In [1]: import numpy as np

In [2]: from numpy import linalg as LA

In [3]: np.set_printoptions(precision=2, suppress=True, linewidth=120, sign=" ")

In [4]: def rd(a):
   ...:     return np.round(a, 2) + 0
   ...: 

In [5]: feats = np.loadtxt("out0.csv", delimiter=",")

In [6]: print(feats)
[[ 0.  0. -1.  0.]
 [ 0.  0.  0. -4.]
 [-1.  0.  2.  0.]
 [ 0. -4.  0.  0.]]

In [7]: # 2 groups of indices that never mix

In [8]: rng = np.random.default_rng(141059)

In [9]: idx = rng.permutation(4)

In [10]: print(idx)
[ 3  1  0  2]

In [11]: other = feats[idx][:, idx]

In [12]: print(rd(LA.det(other)), rd(LA.det(feats[idx])))
16.0 16.0

In [13]: vals, V = LA.eig(feats)

In [14]: print(rd(np.prod(vals)))
16.0

In [15]: print(rd(np.sort(LA.eigvals(LA.inv(feats)))))
[-2.41 -0.25  0.25  0.41]

In [16]: print(rd(vals))
[-0.41  2.41  4.   -4.  ]

In [17]: print(rd(np.sort(LA.eigvals(feats.T))))
[-4.   -0.41  2.41  4.  ]

In [18]: print(rd(LA.eigvalsh(feats).min()))
-4.0

In [19]: print([round(float(LA.det(feats[:i, :i])), 2) + 0 for i in range(1, 5)])
[0.0, 0.0, 0.0, 16.0]

In [20]: print(np.all(LA.eigvalsh(feats) > 0))
False

In [21]: m1 = np.loadtxt("arr.csv", delimiter=",")

In [22]: print(m1)
[[-3.  1. -3.  1. -3.  1.]
 [ 1.  0.  1.  0.  1.  0.]
 [ 2.  3.  2.  3.  2.  3.]
 [-3.  1. -3.  1. -3.  1.]
 [ 1.  0.  1.  0.  1.  0.]
 [ 2.  3.  2.  3.  2.  3.]]

In [23]: # columns 0 and 2 are equal

In [24]: other = m1 / LA.norm(m1, axis=1, keepdims=True)

In [25]: gram = other @ other.T

In [26]: print(rd(np.degrees(np.arccos(np.clip(gram[3, 1], -1, 1)))))
161.57

In [27]: print((gram - 2 * np.eye(6)).round(6).argmax(axis=1))
[ 3  4  5  0  1  2]

In [28]: print(rd(LA.norm(other, axis=1)))
[ 1.  1.  1.  1.  1.  1.]

In [29]: print(rd(gram))
[[ 1.   -0.95 -0.26  1.   -0.95 -0.26]
 [-0.95  1.    0.55 -0.95  1.    0.55]
 [-0.26  0.55  1.   -0.26  0.55  1.  ]
 [ 1.   -0.95 -0.26  1.   -0.95 -0.26]
 [-0.95  1.    0.55 -0.95  1.    0.55]
 [-0.26  0.55  1.   -0.26  0.55  1.  ]]

In [30]: Uu, sig, vt = LA.svd(gram)

In [31]: V = vt[:(sig > 1e-8).sum()]

In [32]: x = gram[0] + 2 * gram[5] + rng.integers(2) * np.eye(6)[1]

In [33]: print(rd(x))
[ 0.47  0.16  1.74  0.47  0.16  1.74]

In [34]: print(rd(LA.norm(x - V.T @ V @ x)))
0.0

In [35]: print(LA.matrix_rank(np.vstack([gram, x])))
2

In [36]: print(m1.reshape(-1, 2))
[[-3.  1.]
 [-3.  1.]
 [-3.  1.]
 [ 1.  0.]
 [ 1.  0.]
 [ 1.  0.]
 [ 2.  3.]
 [ 2.  3.]
 [ 2.  3.]
 [-3.  1.]
 [-3.  1.]
 [-3.  1.]
 [ 1.  0.]
 [ 1.  0.]
 [ 1.  0.]
 [ 2.  3.]
 [ 2.  3.]
 [ 2.  3.]]

In [37]: print(m1.ravel(order="F"))
[-3.  1.  2. -3.  1.  2.  1.  0.  3.  1.  0.  3. -3.  1.  2. -3.  1.  2.  1.  0.  3.  1.  0.  3. -3.  1.  2. -3.  1.
  2.  1.  0.  3.  1.  0.  3.]

In [38]: blk = m1.reshape(6, 2, -1)

In [39]: print(blk[:, 0])
[[-3.  1. -3.]
 [ 1.  0.  1.]
 [ 2.  3.  2.]
 [-3.  1. -3.]
 [ 1.  0.  1.]
 [ 2.  3.  2.]]

In [40]: print(np.swapaxes(blk, 1, 2)[0])
[[-3.  1.]
 [ 1. -3.]
 [-3.  1.]]

In [41]: print(blk.shape)
(6, 2, 3)

In [42]: print(np.einsum("ihd,ihd->ih", blk, blk))
[[ 19.  11.]
 [  2.   1.]
 [ 17.  22.]
 [ 19.  11.]
 [  2.   1.]
 [ 17.  22.]]
